% ipython --no-banner

In [1]: import numpy as np

In [2]: np.set_printoptions(precision=1, suppress=True, linewidth=120, sign=" ")

In [3]: def rd(a):
   ...:     return np.round(a, 1) + 0
   ...: 

In [4]: Y = np.array([[2, 0, 0, 3, -1, -3, -2, 1, -2],
   ...:     [1, -3, 1, 3, -1, -1, -3, 3, -1],
   ...:     [3, -2, 3, -2, -2, 2, -2, -1, -3],
   ...:     [2, 0, -1, 1, -3, 2, 1, -3, 2]])

In [5]: J = Y.T @ Y

In [6]: J
Out[6]: 
array([[ 18,  -9,   8,   5, -15,   3, -11,  -4, -10],
       [ -9,  13,  -9,  -5,   7,  -1,  13,  -7,   9],
       [  8,  -9,  11,  -4,  -4,   3, -10,   3, -12],
       [  5,  -5,  -4,  23,  -5, -14, -10,  11,  -1],
       [-15,   7,  -4,  -5,  15,  -6,   6,   7,   3],
       [  3,  -1,   3, -14,  -6,  18,   7, -14,   5],
       [-11,  13, -10, -10,   6,   7,  18, -12,  15],
       [ -4,  -7,   3,  11,   7, -14, -12,  20,  -8],
       [-10,   9, -12,  -1,   3,   5,  15,  -8,  18]])

In [7]: rank = np.linalg.matrix_rank(J)

In [8]: rank
Out[8]: np.int64(4)

In [9]: null = np.linalg.svd(J)[2][rank:].T

In [10]: np.allclose(J @ null, 0)
Out[10]: True

In [11]: rd(null @ null.T)
Out[11]: 
array([[ 0.6,  0. , -0.1, -0.1,  0.3,  0. ,  0.1,  0.2,  0.2],
       [ 0. ,  0.5,  0.2,  0.1, -0.1,  0.3, -0.2,  0.3,  0.1],
       [-0.1,  0.2,  0.7,  0.2,  0. , -0.1,  0.2, -0.1,  0.2],
       [-0.1,  0.1,  0.2,  0.4,  0.2,  0.2,  0.1, -0.1, -0.2],
       [ 0.3, -0.1,  0. ,  0.2,  0.6,  0.1, -0.1, -0.2,  0.1],
       [ 0. ,  0.3, -0.1,  0.2,  0.1,  0.5, -0.1,  0.1, -0.2],
       [ 0.1, -0.2,  0.2,  0.1, -0.1, -0.1,  0.7,  0.2, -0.2],
       [ 0.2,  0.3, -0.1, -0.1, -0.2,  0.1,  0.2,  0.5,  0. ],
       [ 0.2,  0.1,  0.2, -0.2,  0.1, -0.2, -0.2,  0. ,  0.5]])

In [12]: [int(np.linalg.matrix_rank(np.delete(J, i, axis=0))) for i in range(9)]
Out[12]: [4, 4, 4, 4, 4, 4, 4, 4, 4]

In [13]: null.shape
Out[13]: (9, 5)

In [14]: [int(np.linalg.matrix_rank(J[:i])) for i in range(1, len(J) + 1)]
Out[14]: [1, 2, 3, 4, 4, 4, 4, 4, 4]

In [15]: rd(np.abs(np.linalg.eigvals(J)).max())
Out[15]: np.float64(71.0)

In [16]: (J + J.T) / 2
Out[16]: 
array([[ 18.,  -9.,   8.,   5., -15.,   3., -11.,  -4., -10.],
       [ -9.,  13.,  -9.,  -5.,   7.,  -1.,  13.,  -7.,   9.],
       [  8.,  -9.,  11.,  -4.,  -4.,   3., -10.,   3., -12.],
       [  5.,  -5.,  -4.,  23.,  -5., -14., -10.,  11.,  -1.],
       [-15.,   7.,  -4.,  -5.,  15.,  -6.,   6.,   7.,   3.],
       [  3.,  -1.,   3., -14.,  -6.,  18.,   7., -14.,   5.],
       [-11.,  13., -10., -10.,   6.,   7.,  18., -12.,  15.],
       [ -4.,  -7.,   3.,  11.,   7., -14., -12.,  20.,  -8.],
       [-10.,   9., -12.,  -1.,   3.,   5.,  15.,  -8.,  18.]])

In [17]: np.allclose(J, J.T)
Out[17]: True

In [18]: m1 = np.load("x.npy")

In [19]: m1
Out[19]: 
array([[ 0,  1, -1,  1],
       [-1,  0, -1,  0],
       [ 1,  1,  0,  2],
       [-1,  0, -2,  0]])

In [20]: x0 = np.array([4, -9, 9, 3])

In [21]: m1 @ x0
Out[21]: array([-15, -13,   1, -22])

In [22]: m1 @ (2 * x0)
Out[22]: array([-30, -26,   2, -44])

In [23]: rng = np.random.default_rng(722033)

In [24]: idx = rng.permutation(4)

In [25]: Y = m1[:, idx] * rng.choice([-1, 1], 4)

In [26]: Y
Out[26]: 
array([[ 1, -1,  0, -1],
       [ 1,  0, -1,  0],
       [ 0, -2,  1, -1],
       [ 2,  0, -1,  0]])

In [27]: Uu, _, Vh = np.linalg.svd(m1.T @ Y)

In [28]: idx
Out[28]: array([ 2,  3,  0,  1])

In [29]: rd(Uu @ Vh)
Out[29]: 
array([[ 0.,  0.,  1.,  0.],
       [ 0.,  0.,  0., -1.],
       [-1.,  0.,  0.,  0.],
       [ 0., -1.,  0.,  0.]])
